$ python3 -q
>>> import numpy as np
>>> np.set_printoptions(suppress=True, linewidth=120)
>>> def rnd(a):
...     return np.round(a, 2) + 0
... 
>>> rng = np.random.default_rng(54)
>>> J = np.triu(rng.random((5, 5)) < 0.5, 1).astype(int)
>>> J = J + J.T
>>> J
array([[0, 0, 1, 0, 1],
       [0, 0, 1, 0, 0],
       [1, 1, 0, 1, 0],
       [0, 0, 1, 0, 0],
       [1, 0, 0, 0, 0]])
>>> # null space of dimension 1
>>> np.linalg.norm(J, axis=1).argmax()
np.int64(2)
>>> rnd(np.linalg.norm(J, axis=0))
array([1.41, 1.  , 1.73, 1.  , 1.  ])
>>> rnd(np.linalg.norm(J, "nuc"))
np.float64(5.23)
>>> vals, evecs = np.linalg.eigh(J)
>>> rnd(vals.sum()), np.trace(J)
(np.float64(0.0), np.int64(0))
>>> rnd(np.linalg.svd(J, compute_uv=False))
array([1.85, 1.85, 0.77, 0.77, 0.  ])
>>> rnd(evecs @ np.diag(vals) @ evecs.T)
array([[0., 0., 1., 0., 1.],
       [0., 0., 1., 0., 0.],
       [1., 1., 0., 1., 0.],
       [0., 0., 1., 0., 0.],
       [1., 0., 0., 0., 0.]])
>>> rnd(evecs.T @ evecs)
array([[1., 0., 0., 0., 0.],
       [0., 1., 0., 0., 0.],
       [0., 0., 1., 0., 0.],
       [0., 0., 0., 1., 0.],
       [0., 0., 0., 0., 1.]])
>>> rnd(vals)
array([-1.85, -0.77,  0.  ,  0.77,  1.85])
>>> rnd(np.abs(evecs[:, -1]))
array([0.5 , 0.35, 0.65, 0.35, 0.27])
>>> np.abs(evecs[:, -1]).round(6).argmax()
np.int64(2)
>>> rnd(np.linalg.eigvalsh(J).min())
np.float64(-1.85)
>>> np.all(np.linalg.eigvalsh(J) > 0)
np.False_
>>> z = rng.permutation(5)
>>> z
array([2, 1, 0, 4, 3])
>>> other = J[z][:, z]
>>> np.diag(other)
array([0, 0, 0, 0, 0])
>>> rnd(np.sort(np.abs(np.linalg.eigvals(other))))
array([0.  , 0.77, 0.77, 1.85, 1.85])
>>> rnd(np.linalg.det(other)), rnd(np.linalg.det(J[z]))
(np.float64(0.0), np.float64(0.0))
